$ python3 -q
>>> import numpy as np
>>> import numpy.linalg as la
>>> np.set_printoptions(suppress=True, linewidth=200)
>>> X = np.load("layer4.npy")
>>> print(X)
[[ 0  0  0  0  0  0]
 [ 2 -2  0  0  0  0]
 [ 2  1  2  0  0  0]
 [-1  1 -1 -1  0  0]
 [ 2  1  1  1  0  0]
 [ 0  0  2 -1  2  2]]
>>> U, s, vt = la.svd(X)
>>> s.round(3) + 0
array([4.468, 3.458, 2.705, 1.102, 0.737, 0.   ])
>>> B = U[:, :5] @ np.diag(s[:5]) @ vt[:5]
>>> B.round(3) + 0
array([[ 0.,  0.,  0.,  0.,  0.,  0.],
       [ 2., -2.,  0.,  0.,  0.,  0.],
       [ 2.,  1.,  2.,  0.,  0.,  0.],
       [-1.,  1., -1., -1.,  0.,  0.],
       [ 2.,  1.,  1.,  1.,  0.,  0.],
       [ 0.,  0.,  2., -1.,  2.,  2.]])
>>> la.matrix_rank(B)
np.int64(5)
>>> round(la.norm(X - B) / la.norm(X), 3)
np.float64(0.0)
>>> rng = np.random.default_rng(28)
>>> B = X + rng.integers(-2, 3, (6, 5)) @ rng.integers(-2, 3, (5, 6))
>>> print(B)
[[ 6 -4 -2  1 10 -1]
 [ 1  6  8 -8  6 -8]
 [-3 -4  0 -1  0 -1]
 [-1 -7 -7  1  2  4]
 [ 2 -7 -5  5 -6  6]
 [ 1 -2 -5  4 11  8]]
>>> la.matrix_rank(B - X, tol=1e-8)
np.int64(5)
>>> print(round(float(np.trace(la.pinv(X) @ X)), 3))
5.0
>>> la.lstsq(X[:-1].T, X[-1])[2]
np.int32(4)
>>> np.abs(np.diag(la.qr(X)[1])) > 1e-9
array([ True,  True,  True,  True,  True, False])
>>> np.allclose(X[:-1].T @ la.lstsq(X[:-1].T, X[-1])[0], X[-1])
False
>>> rk = la.matrix_rank(X)
>>> rk
np.int64(5)
>>> ns = la.svd(X)[2][rk:].T
>>> np.round(X @ ns, 3) + 0
array([[0.],
       [0.],
       [0.],
       [0.],
       [0.],
       [0.]])
>>> np.round(ns @ ns.T, 3) + 0
array([[ 0. ,  0. ,  0. ,  0. ,  0. ,  0. ],
       [ 0. ,  0. ,  0. ,  0. ,  0. ,  0. ],
       [ 0. ,  0. ,  0. ,  0. ,  0. ,  0. ],
       [ 0. ,  0. ,  0. ,  0. ,  0. ,  0. ],
       [ 0. ,  0. ,  0. ,  0. ,  0.5, -0.5],
       [ 0. ,  0. ,  0. ,  0. , -0.5,  0.5]])
>>> ns.shape
(6, 1)
>>> [int(la.matrix_rank(X[:, :j + 1])) for j in range(6)]
[1, 2, 3, 4, 5, 5]
>>> print(la.matrix_rank(X.T @ X), la.matrix_rank(X @ X.T))
5 5
>>> [int(la.matrix_rank(X[:i])) for i in range(1, len(X) + 1)]
[0, 1, 2, 3, 4, 5]
>>> np.allclose(X @ ns, 0)
True
>>> np.abs(X).max()
np.int64(2)
>>> X.sum(axis=0)
array([ 5,  1,  4, -1,  2,  2])
>>> np.unravel_index(np.abs(X).argmax(), X.shape)
(np.int64(1), np.int64(0))
>>> np.round(la.norm(X), 3)
np.float64(6.403)
>>> la.rank(X)
Traceback (most recent call last):
  File "<python-input-33>", line 1, in <module>
    la.rank(X)
    ^^^^^^^
AttributeError: module 'numpy.linalg' has no attribute 'rank'
>>> np.diff(X, axis=0)
array([[ 2, -2,  0,  0,  0,  0],
       [ 0,  3,  2,  0,  0,  0],
       [-3,  0, -3, -1,  0,  0],
       [ 3,  0,  2,  2,  0,  0],
       [-2, -1,  1, -2,  2,  2]])
>>> X[6]
Traceback (most recent call last):
  File "<python-input-35>", line 1, in <module>
    X[6]
    ~^^^
IndexError: index 6 is out of bounds for axis 0 with size 6
>>> print(np.round(X.mean(axis=0), 3))
[ 0.833  0.167  0.667 -0.167  0.333  0.333]
>>> A = np.array([[-2, 0, 0], [0, 2, 0], [-1, 0, 1]])
>>> def softmax(z):
...     e = np.exp(z - z.max(axis=-1, keepdims=True))
...     return e / e.sum(axis=-1, keepdims=True)
... 
>>> print(np.round(softmax(A[2]), 3))
[0.09  0.245 0.665]
>>> np.round(softmax(10 * A[2]), 3) + 0
array([0., 0., 1.])
>>> np.round(softmax(A[2] + 4), 3)
array([0.09 , 0.245, 0.665])
>>> S = A @ A.T / np.sqrt(3)
>>> softmax(S).round(6).argmax(axis=1)
array([0, 1, 0])
>>> f = np.array([-2, 2, -2, 0, 0, 2, 0, -1, 0, -1])
>>> E = -2 * np.eye(10) + np.outer(f, f)
>>> E
array([[ 2., -4.,  4.,  0.,  0., -4.,  0.,  2.,  0.,  2.],
       [-4.,  2., -4.,  0.,  0.,  4.,  0., -2.,  0., -2.],
       [ 4., -4.,  2.,  0.,  0., -4.,  0.,  2.,  0.,  2.],
       [ 0.,  0.,  0., -2.,  0.,  0.,  0.,  0.,  0.,  0.],
       [ 0.,  0.,  0.,  0., -2.,  0.,  0.,  0.,  0.,  0.],
       [-4.,  4., -4.,  0.,  0.,  2.,  0., -2.,  0., -2.],
       [ 0.,  0.,  0.,  0.,  0.,  0., -2.,  0.,  0.,  0.],
       [ 2., -2.,  2.,  0.,  0., -2.,  0., -1.,  0.,  1.],
       [ 0.,  0.,  0.,  0.,  0.,  0.,  0.,  0., -2.,  0.],
       [ 2., -2.,  2.,  0.,  0., -2.,  0.,  1.,  0., -1.]])
>>> B = np.array([[0, 3, 2],
...     [3, 0, 0],
...     [0, 3, 0],
...     [0, 1, 1],
...     [1, 3, 1],
...     [2, 2, 3],
...     [1, 2, 3],
...     [1, 0, 0],
...     [0, 2, 0],
...     [1, 1, 2]])
>>> B.T @ E.T
array([[-16.,  10., -16.,   0.,  -2.,  12.,  -2., -10.,   0., -10.],
       [ 12., -18.,  12.,  -2.,  -6., -22.,  -4.,   9.,  -4.,   7.],
       [ -4.,   0.,   0.,  -2.,  -2.,  -6.,  -6.,   0.,   0.,  -4.]])
>>> print(np.einsum("ij,ij->i", E, E))
[60. 60. 60.  4.  4. 60.  4. 18.  4. 18.]
>>> np.einsum("ij->j", E)
array([ 2., -6.,  2., -2., -2., -6., -2.,  0., -2.,  0.])
>>> np.vstack([E, B.T]).shape
(13, 10)
>>> E @ B
array([[-16.,  12.,  -4.],
       [ 10., -18.,   0.],
       [-16.,  12.,   0.],
       [  0.,  -2.,  -2.],
       [ -2.,  -6.,  -2.],
       [ 12., -22.,  -6.],
       [ -2.,  -4.,  -6.],
       [-10.,   9.,   0.],
       [  0.,  -4.,   0.],
       [-10.,   7.,  -4.]])
>>> la.matrix_rank(np.vstack([E, B.T]))
np.int64(10)
>>> ang = rng.uniform(0, 2 * np.pi, 30)
>>> q, _ = la.qr(np.array([[1.1, 0.6], [1.1, 0.4], [1.6, 0.3]]))
>>> arr = 5 * np.c_[np.cos(ang), np.sin(ang)] @ q.T
>>> arr.round(3)
array([[-4.227, -2.451, -1.061],
       [-3.318, -2.579, -2.709],
       [-0.162, -1.718, -4.693],
       [ 4.534,  1.958, -0.782],
       [ 1.476, -0.911, -4.689],
       [ 3.031,  2.555,  3.047],
       [-3.79 , -2.567, -2.011],
       [ 1.818,  2.307,  4.046],
       [-3.622, -2.58 , -2.286],
       [-2.19 ,  0.483,  4.469],
       [ 1.154, -1.088, -4.742],
       [-3.217, -2.573, -2.835],
       [-1.683,  0.793,  4.641],
       [ 0.899,  2.01 ,  4.489],
       [ 2.693, -0.145, -4.21 ],
       [-4.49 , -2.2  ,  0.027],
       [-4.505, -2.164,  0.151],
       [-4.47 , -1.683,  1.48 ],
       [-0.695, -1.934, -4.558],
       [-2.593,  0.215,  4.269],
       [-3.284, -2.577, -2.752],
       [-0.418,  1.458,  4.764],
       [ 1.657,  2.261,  4.14 ],
       [-2.57 , -2.485, -3.495],
       [-3.75 , -2.571, -2.079],
       [-4.484, -2.213, -0.018],
       [-2.884, -2.537, -3.201],
       [ 4.01 ,  2.528,  1.589],
       [ 4.422,  1.575, -1.721],
       [ 2.745, -0.109, -4.178]])
>>> G = np.cov(arr, rowvar=False)
>>> G.round(3)
array([[ 9.194,  4.682,  0.452],
       [ 4.682,  3.764,  4.183],
       [ 0.452,  4.183, 11.341]])
>>> round(float(np.corrcoef(arr[:, 1], arr[:, 2])[0, 1]), 3)
0.64
>>> np.round(la.eigvalsh(G)[::-1], 3) + 0
array([14.529,  9.769,  0.   ])
>>> np.round(np.median(arr, axis=0), 3)
array([-1.937, -1.385, -1.391])
>>> proj = np.triu(np.array([[2, 0, 3], [3, 2, 1], [3, 2, 1]]), 1) + np.eye(3)
>>> B = proj @ G @ la.inv(proj)
>>> print(np.round(np.poly(B), 3) + 0)
[  1.    -24.299 141.942   0.   ]
>>> round(la.det(B), 3)
np.float64(0.0)
>>> round(np.trace(B), 3), round(float(np.trace(G)), 3)
(np.float64(24.299), 24.299)
>>> print(np.round(proj @ G - G @ proj, 3))
[[ 1.356 12.548  1.76 ]
 [ 0.452  4.183 -6.468]
 [ 0.     0.    -5.539]]
>>> B.round(3)
array([[ 10.55 ,  17.23 , -14.404],
       [  5.134,   7.947,  -7.825],
       [  0.452,   4.183,   5.802]])
>>> la.matrix_rank(B)
np.int64(2)
>>> B = np.array([[2, 0], [2, 2], [2, 0], [0, 0], [1, 3], [2, 2]])
>>> Z = np.array([[2, -4, 8, 9], [-3, 2, -7, -3]])
>>> data = B @ Z + 0.05 * rng.normal(size=(6, 4))
>>> data.round(3)
array([[  3.976,  -7.874,  16.024,  18.037],
       [ -2.02 ,  -3.995,   2.029,  11.984],
       [  4.009,  -8.004,  15.994,  17.971],
       [  0.031,   0.002,   0.049,   0.019],
       [ -7.043,   2.02 , -12.981,   0.058],
       [ -1.986,  -3.975,   2.07 ,  12.055]])
>>> G = data.T @ data
>>> np.round(np.diag(G), 3)
array([ 89.512, 161.898, 689.493, 937.245])
>>> round(np.trace(G), 3), round((data ** 2).sum(), 3)
(np.float64(1878.148), np.float64(1878.148))
>>> print(la.matrix_rank(G))
4
>>> B = data / np.sqrt((data ** 2).mean(axis=1, keepdims=True))
>>> la.matrix_rank(data - data.mean(axis=1, keepdims=True))
np.int64(3)
>>> np.round(la.norm(B, axis=1), 3)
array([2., 2., 2., 2., 2., 2.])
>>> print(la.matrix_rank(B) == la.matrix_rank(data))
True
>>> B = data + rng.integers(-2, 3, (6, 2)) @ rng.integers(-2, 3, (2, 4))
>>> B.round(3)
array([[  3.976,  -5.874,  12.024,  14.037],
       [ -2.02 ,  -4.995,   4.029,  12.984],
       [  4.009,  -8.004,  15.994,  16.971],
       [  0.031,   1.002,  -1.951,  -1.981],
       [ -7.043,   2.02 , -12.981,  -1.942],
       [ -1.986,  -4.975,   4.07 ,  16.055]])
>>> np.round(np.abs(B - data).sum(axis=1), 3)
array([10.,  4.,  1.,  5.,  2.,  7.])
>>> print(np.round(la.svd(B - data, compute_uv=False), 3) + 0)
[8.498 2.186 0.    0.   ]
>>> print(la.matrix_rank(B - data, tol=1e-8))
2
>>> M = np.load("block5.npy")
>>> M.round(3)
array([[0.5  , 0.167, 0.   , 0.333],
       [0.25 , 0.375, 0.25 , 0.125],
       [0.25 , 0.25 , 0.25 , 0.25 ],
       [0.222, 0.222, 0.222, 0.333]])
>>> np.round(la.matrix_power(M, 100), 3)
array([[0.323, 0.246, 0.162, 0.269],
       [0.323, 0.246, 0.162, 0.269],
       [0.323, 0.246, 0.162, 0.269],
       [0.323, 0.246, 0.162, 0.269]])
>>> M.sum(axis=1)
array([1., 1., 1., 1.])
>>> pr = np.eye(4)[1]
>>> for _ in range(4):
...     pr = pr @ M
...     print(pr.round(3))
... 
[0.25  0.375 0.25  0.125]
[0.309 0.273 0.184 0.234]
[0.321 0.252 0.166 0.261]
[0.323 0.247 0.163 0.267]
>>> ang = np.radians(15)
>>> Rm = np.eye(4)
>>> Rm[0, 0] = Rm[2, 2] = np.cos(ang)
>>> Rm[0, 2], Rm[2, 0] = -np.sin(ang), np.sin(ang)
>>> Rm.round(3)
array([[ 0.966,  0.   , -0.259,  0.   ],
       [ 0.   ,  1.   ,  0.   ,  0.   ],
       [ 0.259,  0.   ,  0.966,  0.   ],
       [ 0.   ,  0.   ,  0.   ,  1.   ]])
>>> B = M @ Rm.T
>>> print(np.round(la.svd(M, compute_uv=False), 3), np.round(la.svd(B, compute_uv=False), 3))
[1.018 0.339 0.169 0.03 ] [1.018 0.339 0.169 0.03 ]
>>> np.allclose(la.norm(M, axis=1), la.norm(B, axis=1))
True
>>> B = Rm / np.sqrt((Rm ** 2).mean(axis=1, keepdims=True))
>>> la.matrix_rank(B) == la.matrix_rank(Rm)
np.True_
>>> np.round(la.norm(B, axis=1), 3)
array([2., 2., 2., 2.])
>>> vec = np.array([-3, -3, 2, -1])
>>> la.norm(M @ vec) <= la.norm(M, 2) * la.norm(vec) + 1e-9
np.True_
>>> np.round(M @ np.eye(4)[0], 3)
array([0.5  , 0.25 , 0.25 , 0.222])
>>> np.round(np.einsum("ij,j->i", M, vec), 3)
array([-2.333, -1.5  , -1.25 , -1.222])
>>> np.sign((M @ vec).round(6))
array([-1., -1., -1., -1.])
>>> print(M @ np.ones(4))
[1. 1. 1. 1.]
>>> np.round((M * vec).sum(axis=1), 3)
array([-2.333, -1.5  , -1.25 , -1.222])
>>> np.round(M * vec, 3)
array([[-1.5  , -0.5  ,  0.   , -0.333],
       [-0.75 , -1.125,  0.5  , -0.125],
       [-0.75 , -0.75 ,  0.5  , -0.25 ],
       [-0.667, -0.667,  0.444, -0.333]])
>>> np.round(M @ (2 * vec), 3)
array([-4.667, -3.   , -2.5  , -2.444])
>>> q, Rm = la.qr(M)
>>> round(abs(Rm[0, 0]), 3), round(la.norm(M[:, 0]), 3)
(np.float64(0.651), np.float64(0.651))
>>> print(q.shape, Rm.shape)
(4, 4) (4, 4)
>>> np.allclose(Rm.T @ Rm, M.T @ M)
True
>>> mat = np.vander(np.arange(6) - 1, 4, increasing=True)
>>> mat
array([[ 1, -1,  1, -1],
       [ 1,  0,  0,  0],
       [ 1,  1,  1,  1],
       [ 1,  2,  4,  8],
       [ 1,  3,  9, 27],
       [ 1,  4, 16, 64]])
>>> t3 = np.stack([mat, -1 * mat, mat[::-1]])
>>> la.matrix_rank(t3)
array([4, 4, 4])
>>> np.einsum("bij,cij->bc", t3, t3)
array([[ 5283, -5283,   -70],
       [-5283,  5283,    70],
       [  -70,    70,  5283]])
>>> np.round(la.norm(t3, axis=(1, 2)), 3)
array([72.684, 72.684, 72.684])
>>> (t3 @ mat.T).shape
(3, 6, 6)
>>> q, evecs = la.qr(mat[:, :1])[0], la.qr(mat[:, 1:])[0]
>>> s = la.svd(q.T @ evecs, compute_uv=False)
>>> np.round(np.degrees(np.arccos(s.clip(0, 1))), 3)
array([32.436])
>>> round(la.norm(q @ q.T - evecs @ evecs.T, 2), 3)
np.float64(1.0)
>>> (s > 0.9).sum()
np.int64(0)
>>> print(round(float(la.norm(mat)), 3))
72.684
>>> np.round(la.svd(mat, compute_uv=False), 3)
array([72.558,  3.773,  1.713,  1.075])
>>> np.round(mat.mean(axis=0), 3)
array([ 1.   ,  1.5  ,  5.167, 16.5  ])
>>> np.diff(mat, axis=0)
array([[ 0,  1, -1,  1],
       [ 0,  1,  1,  1],
       [ 0,  1,  3,  7],
       [ 0,  1,  5, 19],
       [ 0,  1,  7, 37]])
>>> mat - mat[0]
array([[ 0,  0,  0,  0],
       [ 0,  1, -1,  1],
       [ 0,  2,  0,  2],
       [ 0,  3,  3,  9],
       [ 0,  4,  8, 28],
       [ 0,  5, 15, 65]])
>>> np.unravel_index(np.abs(mat).argmax(), mat.shape)
(np.int64(5), np.int64(3))
>>> la.matrix_rank(mat)
np.int64(4)
